$ python -q
>>> import numpy as np
>>> import numpy.linalg as la
>>> np.set_printoptions(precision=3, suppress=True, linewidth=200, sign=" ")
>>> E = np.load("dump.npy")
>>> E
array([[  1,   5,   2],
       [  5,  25,  10],
       [  2,  10,   4]])
>>> rng = np.random.default_rng(33304)
>>> lab = rng.permutation(3)
>>> print(lab)
[ 2  1  0]
>>> other = E[lab][:, lab]
>>> np.round(np.sort(np.abs(la.eigvals(other))), 3) + 0
array([  0.,   0.,  30.])
>>> np.trace(other)
np.int64(30)
>>> np.allclose(other, E)
False
>>> mat = np.loadtxt("mat.csv", delimiter=",")
>>> mat
array([[ 0.,  0.,  0.],
       [ 0.,  2.,  0.],
       [ 0.,  0.,  0.],
       [ 0.,  0.,  0.],
       [ 4.,  2., -2.],
       [ 0.,  2.,  0.],
       [ 0.,  0.,  0.],
       [ 0.,  0.,  0.],
       [ 0.,  0.,  0.],
       [ 0.,  0.,  0.],
       [ 0.,  0.,  0.],
       [ 2.,  3.,  1.],
       [ 2.,  1.,  1.],
       [ 0.,  0.,  0.],
       [ 0.,  0.,  0.],
       [ 0.,  0.,  0.],
       [ 2.,  3.,  1.],
       [ 0.,  0.,  0.],
       [ 0.,  0.,  0.],
       [ 0.,  0.,  0.]])
>>> cen = mat - mat.mean(axis=0)
>>> Uu, sv, Vh = la.svd(cen, full_matrices=False)
>>> Vh[0] * np.sign(Vh[0, np.abs(Vh[0]).argmax()])
array([ 0.713,  0.702, -0.004])
>>> np.abs(Vh[0]).argmax()
np.int64(0)
>>> sv
array([ 6.187,  3.247,  1.918])
>>> print(np.searchsorted(np.cumsum(sv ** 2) / (sv ** 2).sum(), 0.9) + 1)
2
>>> other = np.array([[0, 0, 2, 0], [1, 1, 2, 2], [0, 3, 2, 2], [2, 0, 0, 1]])
>>> arr = np.triu(other)
>>> arr
array([[ 0,  0,  2,  0],
       [ 0,  1,  2,  2],
       [ 0,  0,  2,  2],
       [ 0,  0,  0,  1]])
>>> cov = np.cov(mat, rowvar=False)
>>> print(mat.std(axis=0))
[ 1.072  1.062  0.589]
>>> np.corrcoef(mat.T)
array([[ 1.   ,  0.681, -0.198],
       [ 0.681,  1.   ,  0.188],
       [-0.198,  0.188,  1.   ]])
>>> proj = mat @ la.solve(mat.T @ mat, mat.T)
>>> np.round(la.eigvalsh(proj), 3) + 0
array([ 0.,  0.,  0.,  0.,  0.,  0.,  0.,  0.,  0.,  0.,  0.,  0.,  0.,  0.,  0.,  0.,  0.,  1.,  1.,  1.])
>>> print(np.trace(proj))
3.0
>>> np.allclose(proj @ proj, proj)
True
>>> other = arr / np.sqrt((arr ** 2).mean(axis=1, keepdims=True))
>>> la.matrix_rank(other) == la.matrix_rank(arr)
np.True_
>>> print(arr - arr.mean(axis=1, keepdims=True))
[[-0.5  -0.5   1.5  -0.5 ]
 [-1.25 -0.25  0.75  0.75]
 [-1.   -1.    1.    1.  ]
 [-0.25 -0.25 -0.25  0.75]]
>>> [round(float(x), 3) for x in la.svd(arr, compute_uv=False)[:3]]
[4.368, 1.548, 0.724]
>>> la.matrix_rank(arr, rtol=0.1)
np.int64(3)
>>> la.cond(arr) > 100
np.True_
>>> m1 = np.loadtxt("block19.csv", delimiter=",")
>>> m1
array([[-0.347,  0.503, -0.659, -0.438],
       [-0.867, -0.494,  0.055,  0.037],
       [ 0.347, -0.688, -0.357, -0.528],
       [ 0.087, -0.172, -0.66 ,  0.726]])
>>> # orthonormal columns
>>> x0 = np.array([0, 0, 2, 2])
>>> round(float(la.det(m1)), 3)
-1.0
>>> np.abs(la.eigvals(m1))
array([ 1.,  1.,  1.,  1.])
>>> data = np.array([[0, 1, -3, 2], [2, -3, -2, -3], [-1, -2, 3, -3], [1, -1, 2, 1]])
>>> la.cond(E) > 100
np.True_
>>> np.argsort(-la.norm(E, axis=0).round(6), kind="stable")[:3]
array([ 1,  2,  0])
>>> round(la.norm(E, 2) / la.norm(E), 3)
np.float64(1.0)
>>> other = data ** -1
Traceback (most recent call last):
  File "<python-input-46>", line 1, in <module>
    other = data ** -1
            ~~~~~^^~~~
ValueError: Integers to negative integer powers are not allowed.
>>> other = la.inv(data)
>>> round(float(la.slogdet(data)[0]), 3)
1.0
>>> np.round(la.cond(data), 3)
np.float64(9.531)
>>> (np.abs(other) > 1e-9).astype(int)
array([[ 1,  1,  1,  1],
       [ 1,  1,  1,  1],
       [ 1,  1,  1,  1],
       [ 1,  1,  1,  1]])
>>> A = np.load("data.npy")
>>> A
array([[-3, -3, -3],
       [-3, -6, -6],
       [-3, -6, -9]])
>>> W1 = np.array([[2, 0, 0, 8], [2, 0, 8, 4], [0, 2, 3, 6]])
>>> coef = np.array([1, 1, 9, 9])
>>> act = np.maximum(A @ W1 + coef, 0)
>>> la.matrix_rank(act)
np.int64(0)
>>> (act > 0).mean(axis=0)
array([ 0.,  0.,  0.,  0.])
>>> (act > 0).astype(int)
array([[ 0,  0,  0,  0],
       [ 0,  0,  0,  0],
       [ 0,  0,  0,  0]])
>>> Z = np.array([[2, 0, -1], [0, -2, -1], [-2, 2, -2], [-1, 2, 2]])
>>> print((act @ Z).round(6).argmax(axis=1))
[ 0  0  0]
>>> W1 @ Z
array([[ -4,  16,  14],
       [-16,  24, -10],
       [-12,  14,   4]])
>>> act @ Z
array([[ 0,  0,  0],
       [ 0,  0,  0],
       [ 0,  0,  0]])
>>> other = A + rng.integers(-2, 3, (3, 1)) @ rng.integers(-2, 3, (1, 3))
>>> other
array([[-7, -1, -5],
       [ 1, -8, -4],
       [-1, -7, -8]])
>>> np.abs(other - A).sum(axis=1)
array([ 8,  8,  4])
>>> ev, V = la.eigh(A)
>>> x0 = np.array([3, 2, -1])
>>> V * np.maximum(ev, 0) @ V.T
array([[ 0.,  0.,  0.],
       [ 0.,  0.,  0.],
       [ 0.,  0.,  0.]])
>>> x0 @ A @ x0
np.int64(-54)
>>> ev, V = la.eigh(A)
>>> la.eigvalsh(A @ A)
array([   0.854,    3.722,  229.424])
>>> V @ np.diag(ev) @ V.T
array([[-3., -3., -3.],
       [-3., -6., -6.],
       [-3., -6., -9.]])
>>> K = np.load("run3.npy")
>>> K
array([[ 0,  0,  0],
       [ 0,  3,  0],
       [ 0,  0,  1]])
>>> r = la.matrix_rank(K)
>>> r
np.int64(2)
>>> N = la.svd(K)[2][r:].T
>>> [int(la.matrix_rank(K[:i])) for i in range(1, len(K) + 1)]
[0, 1, 2]
>>> print(N.shape)
(3, 1)
>>> K @ N
array([[ 0.],
       [ 0.],
       [ 0.]])
>>> print([int(la.matrix_rank(np.delete(K, i, axis=0))) for i in range(3)])
[2, 1, 1]
>>> [int(la.matrix_rank(K[:, :j + 1])) for j in range(3)]
[0, 1, 2]
>>> W0 = np.loadtxt("m.csv", delimiter=",")
>>> W0
array([[ 60.,   1.,   0.],
       [  3., -79.,   1.],
       [  1.,   0.,  83.]])
>>> other = W0[0, 0] * W0[1:] - np.outer(W0[1:, 0], W0[0])
>>> print(other)
[[    0. -4743.    60.]
 [    0.    -1.  4980.]]
>>> W0[:, 0] / W0[0, 0]
array([ 1.   ,  0.05 ,  0.017])
>>> x0 = np.array([0, -3, 0])
>>> np.sign((W0 @ x0).round(6))
array([-1.,  1.,  0.])
>>> print(W0 * x0)
[[  0.  -3.   0.]
 [  0. 237.   0.]
 [  0.  -0.   0.]]
>>> print(np.einsum("ij,j->i", W0, x0))
[ -3. 237.   0.]
>>> W0 @ np.eye(3)[1]
array([  1., -79.,   0.])
>>> print((W0 @ x0).argmax())
1
